$ python -q
>>> import numpy as np
>>> import numpy.linalg as la
>>> np.set_printoptions(precision=2, suppress=True, linewidth=160)
>>> rd = lambda a: np.round(a, 2) + 0
>>> m1 = np.array([[9.23, 13.81, 3.68],
...     [10.34, 15.59, 5.4],
...     [11.72, 13.2, 4.55],
...     [10.78, 15.42, 4.9],
...     [8.83, 14.24, 5.87],
...     [10.16, 15.65, 4.19],
...     [10.93, 14.84, 6.22],
...     [10.08, 14.97, 6.47],
...     [10.18, 13.77, 4.88],
...     [8.21, 16.84, 4.71]])
>>> rng = np.random.default_rng(246693)
>>> lab = rng.permutation(3)
>>> B = m1[:, lab] * rng.choice([-1, 1], 3)
>>> B
array([[-13.81,   9.23,   3.68],
       [-15.59,  10.34,   5.4 ],
       [-13.2 ,  11.72,   4.55],
       [-15.42,  10.78,   4.9 ],
       [-14.24,   8.83,   5.87],
       [-15.65,  10.16,   4.19],
       [-14.84,  10.93,   6.22],
       [-14.97,  10.08,   6.47],
       [-13.77,  10.18,   4.88],
       [-16.84,   8.21,   4.71]])
>>> U, _, vt = la.svd(m1.T @ B)
>>> lab
array([1, 0, 2])
>>> rd(U @ vt)
array([[ 0.,  1.,  0.],
       [-1.,  0.,  0.],
       [ 0.,  0.,  1.]])
>>> J = np.load("block17.npy")
>>> rd(J)
array([[ 0.  ,  0.77, -1.13, -0.88, -1.16],
       [-1.63,  1.04,  0.42, -0.01,  0.28],
       [ 1.05,  1.51,  0.11,  0.68,  0.37],
       [-0.12, -0.05, -1.32, -0.29,  1.47],
       [-0.47, -0.22, -0.89,  1.64, -0.52]])
>>> O = J.astype(float).copy()
>>> for j in range(5):
...     O[:, j] -= O[:, :j] @ (O[:, :j].T @ O[:, j])
...     O[:, j] /= la.norm(O[:, j])
... 
>>> rd(O.T @ O)
array([[1., 0., 0., 0., 0.],
       [0., 1., 0., 0., 0.],
       [0., 0., 1., 0., 0.],
       [0., 0., 0., 1., 0.],
       [0., 0., 0., 0., 1.]])
>>> mat = np.load("mat.npy")
>>> mat
array([[ 0,  0, -3],
       [ 0,  0,  3],
       [ 3, -3,  0]])
>>> U, s, vt = la.svd(mat)
>>> rd(s)
array([4.24, 4.24, 0.  ])
>>> B = U[:, :2] @ np.diag(s[:2]) @ vt[:2]
>>> rd(la.norm(mat - B, 2)), s[2]
(np.float64(0.0), np.float64(0.0))
>>> np.abs(mat - B).max()
np.float64(0.0)
>>> la.matrix_rank(B)
np.int64(2)
>>> np.trace(mat)
np.int64(0)
>>> np.allclose(mat @ mat.T, mat.T @ mat)
True
>>> rd(np.abs(la.eigvals(mat)).max())
np.float64(4.24)
>>> (mat - mat.T) / 2
array([[ 0.,  0., -3.],
       [ 0.,  0.,  3.],
       [ 3., -3.,  0.]])
>>> rd(la.det(mat))
np.float64(0.0)
>>> mat @ mat
array([[ -9,   9,   0],
       [  9,  -9,   0],
       [  0,   0, -18]])
>>> W1 = np.array([[1, 0, 2, -3, 0, 1], [-3, -1, 0, -3, 3, -2], [-3, 0, 0, -1, 2, 2]])
>>> b = np.array([1, 2, -3, 1, -2, -3])
>>> hid = np.maximum(mat @ W1 + b, 0)
>>> rd((hid > 0).mean(axis=0))
array([0.67, 1.  , 0.33, 0.67, 0.33, 0.67])
>>> (hid > 0).astype(int)
array([[1, 1, 0, 1, 0, 0],
       [0, 1, 0, 0, 1, 1],
       [1, 1, 1, 1, 0, 1]])
>>> Z = np.array([[1, 0], [0, 1], [1, 2], [1, 0], [1, 1], [2, 2]])
>>> W1 @ Z
array([[ 2,  6],
       [-7, -2],
       [ 2,  6]])
>>> W0 = np.load("sample8.npy")
>>> W0
array([[4, 8, 9, 3, 4, 1],
       [0, 4, 3, 9, 8, 9],
       [5, 2, 7, 8, 4, 5]])
>>> f, v = W0[1], W0[0]
>>> f @ f
np.int64(251)
>>> p = (f @ v) / (f @ f) * f
>>> rd(p)
array([0.  , 2.02, 1.52, 4.55, 4.05, 4.55])
